>>> import numpy as np
>>> import numpy.linalg as la
>>> np.set_printoptions(precision=1, suppress=True, linewidth=100)
>>> data = np.array([[4, 1, 0, 6], [9, 9, 3, 8], [0, 0, 5, 5]])
>>> data[-1] = data[0] + -2 * data[1]
>>> data
array([[  4,   1,   0,   6],
       [  9,   9,   3,   8],
       [-14, -17,  -6, -10]])
>>> r = la.matrix_rank(data)
>>> r
np.int64(2)
>>> N = la.svd(data)[2][r:].T
>>> N @ N.T
array([[ 0.6, -0.3, -0.1, -0.4],
       [-0.3,  0.3, -0.3,  0.1],
       [-0.1, -0.3,  0.9,  0.1],
       [-0.4,  0.1,  0.1,  0.2]])
>>> np.allclose(data @ N, 0)
True
>>> [int(la.matrix_rank(np.delete(data, i, axis=0))) for i in range(3)]
[2, 2, 2]
>>> round(float(la.norm(data, 2) / la.norm(data)), 1)
1.0
>>> Uu, sigma, vt = la.svd(data)
>>> vecs = vt[:(sigma > 1e-8).sum()]
>>> rng = np.random.default_rng(88)
>>> vec = data[1] + -3 * data[0] + rng.integers(2) * np.eye(4)[0]
>>> vec
array([ -2.,   6.,   3., -10.])
>>> np.diag(vecs.T @ vecs)
array([0.4, 0.7, 0.1, 0.8])
>>> round(float(la.norm(vec - vecs.T @ vecs @ vec)), 1)
0.8
>>> vecs.T @ vecs
array([[ 0.4,  0.3,  0.1,  0.4],
       [ 0.3,  0.7,  0.3, -0.1],
       [ 0.1,  0.3,  0.1, -0.1],
       [ 0.4, -0.1, -0.1,  0.8]])
>>> la.matrix_rank(np.vstack([data, vec]))
np.int64(3)
>>> np.allclose(vecs.T @ vecs @ vec, vec)
False
>>> M2 = data / np.sqrt((data ** 2).mean(axis=1, keepdims=True))
>>> la.matrix_rank(data - data.mean(axis=1, keepdims=True))
np.int64(2)
>>> la.norm(M2, axis=1)
array([2., 2., 2.])
>>> M2[2]
array([-1.1, -1.4, -0.5, -0.8])
>>> data - data.mean(axis=1, keepdims=True)
array([[ 1.2, -1.8, -2.8,  3.2],
       [ 1.8,  1.8, -4.2,  0.8],
       [-2.2, -5.2,  5.8,  1.8]])
>>> Uu, sigma, vt = la.svd(data)
>>> np.argmax(sigma[:-1] / (sigma[1:] + 1e-6)) + 1
np.int64(2)
>>> sigma.round(1) + 0
array([29.7,  5.1,  0. ])
>>> M2 = Uu[:, :2] @ np.diag(sigma[:2]) @ vt[:2]
>>> la.matrix_rank(M2)
np.int64(2)
>>> np.round(la.norm(data - M2, 2), 1), round(sigma[2], 1)
(np.float64(0.0), np.float64(0.0))
>>> la.matrix_rank(data, rtol=0.05)
np.int64(2)
>>> M2 = np.array([[-9, -1, 7, 8, -3],
...     [-4, 4, 7, -5, 3],
...     [5, 7, 0, 2, 2],
...     [1, 8, -7, 4, 0],
...     [-7, 1, 0, 4, 1]])
>>> M = np.triu(M2)
>>> M
array([[-9, -1,  7,  8, -3],
       [ 0,  4,  7, -5,  3],
       [ 0,  0,  0,  2,  2],
       [ 0,  0,  0,  4,  0],
       [ 0,  0,  0,  0,  1]])
>>> Uu, sigma, vt = la.svd(M)
>>> vecs = vt[:(sigma > 1e-8).sum()]
>>> vec = M[3] + 3 * M[0] + rng.integers(2) * np.eye(5)[3]
>>> vec
array([-27.,  -3.,  21.,  28.,  -9.])
>>> np.round(vecs.T @ vecs, 1) + 0
array([[ 0.8,  0.3, -0.2,  0. ,  0. ],
       [ 0.3,  0.4,  0.3,  0. ,  0. ],
       [-0.2,  0.3,  0.8,  0. ,  0. ],
       [ 0. ,  0. ,  0. ,  1. ,  0. ],
       [ 0. ,  0. ,  0. ,  0. ,  1. ]])
>>> np.diag(vecs.T @ vecs)
array([0.8, 0.4, 0.8, 1. , 1. ])
>>> np.allclose(vecs.T @ vecs @ vec, vec)
True
>>> round(la.norm(vec - vecs.T @ vecs @ vec), 1)
np.float64(0.0)
>>> Uu, sigma, vt = la.svd(M, full_matrices=False)
>>> np.abs(Uu[:, 0]).round(6).argmax()
np.int64(0)
>>> np.cumsum(sigma ** 2) / np.sum(sigma ** 2)
array([0.6, 1. , 1. , 1. , 1. ])
>>> np.abs(vt[0])
array([0.6, 0.1, 0.4, 0.6, 0.2])
>>> np.allclose(Uu * sigma @ vt, M)
True
>>> np.round(Uu.T @ M @ vt.T, 1) + 0
array([[14.5,  0. ,  0. ,  0. ,  0. ],
       [ 0. , 10.1,  0. ,  0. ,  0. ],
       [ 0. ,  0. ,  3.6,  0. ,  0. ],
       [ 0. ,  0. ,  0. ,  1.4,  0. ],
       [ 0. ,  0. ,  0. ,  0. ,  0. ]])
>>> Uu.shape, sigma.shape, vt.shape
((5, 5), (5,), (5, 5))
>>> vec = np.array([1, 0, -3, -2, 2])
>>> a = np.maximum(M @ vec, 0)
>>> M.T @ a
array([0, 0, 0, 0, 2])
>>> np.maximum(M @ vec, 0) - np.maximum(-M @ vec, 0)
array([-52,  -5,   0,  -8,   2])
>>> np.maximum(M @ (3 * vec), 0)
array([0, 0, 0, 0, 6])
>>> la.matrix_rank(M, rtol=0.1)
np.int64(3)
>>> round(float(la.norm(M, 2) / la.norm(M)), 1)
0.8
>>> la.cond(M) > 100
np.True_
>>> proj = np.triu(np.array([[3, 3, 0, 2, 2],
...     [1, -1, 0, 3, -1],
...     [2, 3, -3, 1, 0],
...     [-2, -3, -3, 1, 2],
...     [-2, 1, 1, 0, -2]]), 1) + np.eye(5)
>>> M2 = proj @ M @ la.inv(proj)
>>> proj @ M - M @ proj
array([[ 0., 39., 21.,  7., 12.],
       [ 0.,  0.,  0., -7., 13.],
       [ 0.,  0.,  0.,  4., -4.],
       [ 0.,  0.,  0.,  0., -6.],
       [ 0.,  0.,  0.,  0.,  0.]])
>>> round(float(la.det(M2)), 1)
0.0
>>> lab = rng.integers(0, 2, 3)
>>> F = (lab[:, None] == lab) * 3 + np.eye(3)
>>> F
array([[4., 3., 3.],
       [3., 4., 3.],
       [3., 3., 4.]])
>>> F @ np.ones(3)
array([10., 10., 10.])
>>> W1 = np.array([[2, 7, -9, 4], [0, -8, 9, 4], [-3, 7, -2, 9], [-6, -3, -3, -4]])
>>> b = np.array([7, 2, -9, 6])
>>> H = np.maximum(data @ W1 + b, 0)
>>> la.matrix_rank(H)
np.int64(3)
>>> W2 = np.array([[2, 1], [0, 0], [1, 0], [0, 0]])
>>> H @ W2
array([[  0,   0],
       [  0,   0],
       [120,  57]])
>>> low = la.cholesky(F)
>>> np.round(np.prod(np.diag(low)) ** 2, 1), np.round(la.det(F), 1)
(np.float64(10.0), np.float64(10.0))
>>> low @ low.T
array([[4., 3., 3.],
       [3., 4., 3.],
       [3., 3., 4.]])
>>> la.eigvalsh(F).min() > 0
np.True_
